$ python -q
>>> import numpy as np
>>> from numpy import linalg as LA
>>> np.set_printoptions(suppress=True, linewidth=120)
>>> def rd(a):
...     return np.round(a, 2) + 0
... 
>>> arr = np.load("out0.npy")
>>> arr
array([[ 0,  0, -3,  0,  0],
       [ 0,  4,  0, -2,  0],
       [ 0,  1,  0,  0,  0],
       [ 0,  0, -1,  0,  0],
       [ 0, -4,  0, -3,  0]])
>>> Uu, sigma, VT = LA.svd(arr)
>>> np.argmax(sigma[:-1] / (sigma[1:] + 1e-6)) + 1
np.int64(3)
>>> rd(sigma)
array([5.81, 3.5 , 3.16, 0.  , 0.  ])
>>> Y = Uu[:, :3] @ np.diag(sigma[:3]) @ VT[:3]
>>> rd(np.abs(arr - Y).max())
np.float64(0.0)
>>> rd(LA.norm(arr - Y, 2)), sigma[3]
(np.float64(0.0), np.float64(0.0))
>>> LA.matrix_rank(arr, rtol=0.05)
np.int64(3)
>>> rd(LA.norm(arr - Y) / LA.norm(arr))
np.float64(0.0)
>>> r0 = np.array([2, 1])
>>> np.polyval(r0, arr[3])
array([ 1,  1, -1,  1,  1])
>>> np.array([np.convolve(row, r0, "same") for row in arr])
array([[ 0,  0, -6, -3,  0],
       [ 0,  8,  4, -4, -2],
       [ 0,  2,  1,  0,  0],
       [ 0,  0, -2, -1,  0],
       [ 0, -8, -4, -6, -3]])
>>> np.cross(arr[3, :3], arr[0, :3])
array([0, 0, 0])
>>> LA.lstsq(arr[:-1].T, arr[-1])[2]
np.int32(3)
>>> np.allclose(arr[:-1].T @ LA.lstsq(arr[:-1].T, arr[-1])[0], arr[-1])
True
>>> rd(np.trace(LA.pinv(arr) @ arr))
np.float64(3.0)
>>> feats = np.load("run16.npy")
>>> feats
array([[ 0.24,  1.39,  4.8 , -0.05],
       [ 1.64, -0.89,  3.29, -3.28],
       [ 1.11, -4.86, -0.12, -0.39],
       [ 1.99, -1.9 ,  3.75, -1.83],
       [ 2.6 , -0.45, -4.04, -1.31],
       [-3.26,  0.67, -3.21, -1.91],
       [-1.51,  3.25,  2.36,  2.57],
       [-2.54, -2.58, -3.44, -0.25],
       [ 1.13, -0.48, -0.25,  4.84],
       [-3.68, -1.69,  2.55,  1.44],
       [-0.21,  1.7 , -4.13,  2.25],
       [ 0.74,  4.92, -0.53,  0.07],
       [-3.97,  0.11,  0.63, -2.97],
       [ 2.51,  3.72,  1.52,  1.61],
       [ 3.84,  2.75,  1.63, -0.08],
       [-2.63,  4.  , -0.62,  1.3 ],
       [-2.09, -2.15, -2.78,  2.88],
       [-4.1 , -2.8 , -0.36, -0.48],
       [ 4.73,  1.43,  0.65,  0.4 ],
       [ 0.23, -4.77,  0.38,  1.45],
       [ 0.11, -1.42,  4.38,  1.94],
       [ 4.03, -0.22, -2.65,  1.29],
       [ 1.32, -0.42,  4.24, -2.25],
       [-4.42, -0.8 ,  1.13, -1.88],
       [-2.96, -0.64,  0.56, -3.94],
       [ 1.89,  0.83, -1.74,  4.21],
       [ 3.85,  2.65,  0.47,  1.71],
       [-1.07, -3.82, -2.39, -1.88],
       [ 1.61, -4.53, -1.11,  0.79]])
>>> def softmax(z):
...     e = np.exp(z - z.max(axis=-1, keepdims=True))
...     return e / e.sum(axis=-1, keepdims=True)
... 
>>> rd(softmax(10 * feats[13]))
array([0., 1., 0., 0.])
>>> rd(softmax(feats).sum(axis=1))
array([1., 1., 1., 1., 1., 1., 1., 1., 1., 1., 1., 1., 1., 1., 1., 1., 1., 1., 1., 1., 1., 1., 1., 1., 1., 1., 1., 1.,
       1.])
>>> rd(softmax(feats[13]))
array([0.19, 0.65, 0.07, 0.08])
>>> scores = feats @ feats.T / np.sqrt(4)
>>> rd(softmax(scores)[13] @ feats)
array([2.94, 3.33, 1.23, 1.31])
>>> Y = np.c_[feats[:, :2] @ np.array([[0, 0], [-1, -1]]), np.array([0, -1, -1, 0, 3, 1, 1, -2, -3, 2, -1, 0, -1, 3, -2, -1, 0, 3, -2, -3, 3, -2, -2, 2, -1, 3, 1, -3, -3])]
>>> Y
array([[-1.39, -1.39,  0.  ],
       [ 0.89,  0.89, -1.  ],
       [ 4.86,  4.86, -1.  ],
       [ 1.9 ,  1.9 ,  0.  ],
       [ 0.45,  0.45,  3.  ],
       [-0.67, -0.67,  1.  ],
       [-3.25, -3.25,  1.  ],
       [ 2.58,  2.58, -2.  ],
       [ 0.48,  0.48, -3.  ],
       [ 1.69,  1.69,  2.  ],
       [-1.7 , -1.7 , -1.  ],
       [-4.92, -4.92,  0.  ],
       [-0.11, -0.11, -1.  ],
       [-3.72, -3.72,  3.  ],
       [-2.75, -2.75, -2.  ],
       [-4.  , -4.  , -1.  ],
       [ 2.15,  2.15,  0.  ],
       [ 2.8 ,  2.8 ,  3.  ],
       [-1.43, -1.43, -2.  ],
       [ 4.77,  4.77, -3.  ],
       [ 1.42,  1.42,  3.  ],
       [ 0.22,  0.22, -2.  ],
       [ 0.42,  0.42, -2.  ],
       [ 0.8 ,  0.8 ,  2.  ],
       [ 0.64,  0.64, -1.  ],
       [-0.83, -0.83,  3.  ],
       [-2.65, -2.65,  1.  ],
       [ 3.82,  3.82, -3.  ],
       [ 4.53,  4.53, -3.  ]])
>>> rd(LA.norm(LA.qr(feats)[0].T @ Y, axis=0) ** 2 / ((Y ** 2).sum(axis=0) + 1e-12))
array([1.  , 1.  , 0.16])
>>> rd(LA.norm(Y - feats @ LA.lstsq(feats, Y)[0], axis=0))
array([0.  , 0.  , 9.96])
>>> rk = LA.matrix_rank(arr)
>>> rk
np.int64(3)
>>> N = LA.svd(arr)[2][rk:].T
>>> rd(N @ N.T)
array([[1., 0., 0., 0., 0.],
       [0., 0., 0., 0., 0.],
       [0., 0., 0., 0., 0.],
       [0., 0., 0., 0., 0.],
       [0., 0., 0., 0., 1.]])
>>> LA.matrix_rank(arr.T @ arr), LA.matrix_rank(arr @ arr.T)
(np.int64(3), np.int64(3))
>>> arr @ N
array([[0., 0.],
       [0., 0.],
       [0., 0.],
       [0., 0.],
       [0., 0.]])
>>> W2 = feats[[13, 4]].astype(float)
>>> for _ in range(7):
...     lab = LA.norm(feats[:, None] - W2, axis=-1).argmin(axis=1)
...     W2 = np.array([feats[lab == j].mean(axis=0) for j in range(2)])
... 
>>> lab
array([0, 0, 1, 0, 1, 1, 0, 1, 0, 1, 1, 0, 1, 0, 0, 0, 1, 1, 0, 1, 0, 0, 0, 1, 1, 0, 0, 1, 1])
>>> rd(W2)
array([[ 1.59,  1.31,  1.42,  0.83],
       [-1.62, -1.9 , -1.17, -0.44]])
>>> np.bincount(lab)
array([15, 14])
>>> rd(W2[1] - W2[0])
array([-3.22, -3.21, -2.59, -1.27])
>>> x0 = np.array([1, 0, 0, 0])
>>> h = np.maximum(feats @ x0, 0)
>>> np.flatnonzero(h > 1e-9)
array([ 0,  1,  2,  3,  4,  8, 11, 13, 14, 18, 19, 20, 21, 22, 25, 26, 28])
>>> rd(np.tanh(feats @ x0))
array([ 0.24,  0.93,  0.8 ,  0.96,  0.99, -1.  , -0.91, -0.99,  0.81, -1.  , -0.21,  0.63, -1.  ,  0.99,  1.  , -0.99,
       -0.97, -1.  ,  1.  ,  0.23,  0.11,  1.  ,  0.87, -1.  , -0.99,  0.96,  1.  , -0.79,  0.92])
>>> h
array([0.24, 1.64, 1.11, 1.99, 2.6 , 0.  , 0.  , 0.  , 1.13, 0.  , 0.  , 0.74, 0.  , 2.51, 3.84, 0.  , 0.  , 0.  ,
       4.73, 0.23, 0.11, 4.03, 1.32, 0.  , 0.  , 1.89, 3.85, 0.  , 1.61])
>>> rd(feats.T @ h)
array([98.98, 20.07,  8.07, 16.86])
>>> mat = np.load("x.npy")
>>> mat
array([[ 0,  2,  3,  0],
       [ 3,  3,  1,  3],
       [-1,  1, -3, -1],
       [ 1,  1, -1,  1]])
>>> Uu, sigma, VT = LA.svd(mat)
>>> np.argmax(sigma[:-1] / (sigma[1:] + 1e-6)) + 1
np.int64(3)
>>> Y = Uu[:, :3] @ np.diag(sigma[:3]) @ VT[:3]
>>> LA.matrix_rank(mat, rtol=0.05)
np.int64(3)
>>> Y = np.array([[1, 0], [0, 0], [-2, -2], [3, 2]])
>>> np.einsum("ij,ij->i", mat, mat)
array([13, 28, 12,  4])
>>> mat @ Y
array([[-6, -6],
       [10,  4],
       [ 2,  4],
       [ 6,  4]])
>>> np.einsum("ik,kj->ij", mat, Y)
array([[-6, -6],
       [10,  4],
       [ 2,  4],
       [ 6,  4]])
>>> np.vstack([mat, Y.T]).shape
(6, 4)
>>> gram = mat.T @ mat
>>> np.trace(gram), (mat ** 2).sum()
(np.int64(57), np.int64(57))
>>> LA.matrix_rank(gram)
np.int64(3)
>>> Y = mat / np.sqrt((mat ** 2).mean(axis=1, keepdims=True))
>>> LA.matrix_rank(Y) == LA.matrix_rank(mat)
np.True_
>>> mat - mat.mean(axis=1, keepdims=True)
array([[-1.25,  0.75,  1.75, -1.25],
       [ 0.5 ,  0.5 , -1.5 ,  0.5 ],
       [ 0.  ,  2.  , -2.  ,  0.  ],
       [ 0.5 ,  0.5 , -1.5 ,  0.5 ]])
>>> Uu, sigma, VT = LA.svd(mat, full_matrices=False)
>>> rd(VT @ VT.T)
array([[1., 0., 0., 0.],
       [0., 1., 0., 0.],
       [0., 0., 1., 0.],
       [0., 0., 0., 1.]])
>>> rd(sigma)
array([6.02, 3.93, 2.3 , 0.  ])
>>> rd(np.sqrt((sigma ** 2).sum())), rd(LA.norm(mat))
(np.float64(7.55), np.float64(7.55))
>>> np.abs(Uu[:, 0]).round(6).argmax()
np.int64(1)
>>> rd(Uu.T @ Uu)
array([[1., 0., 0., 0.],
       [0., 1., 0., 0.],
       [0., 0., 1., 0.],
       [0., 0., 0., 1.]])
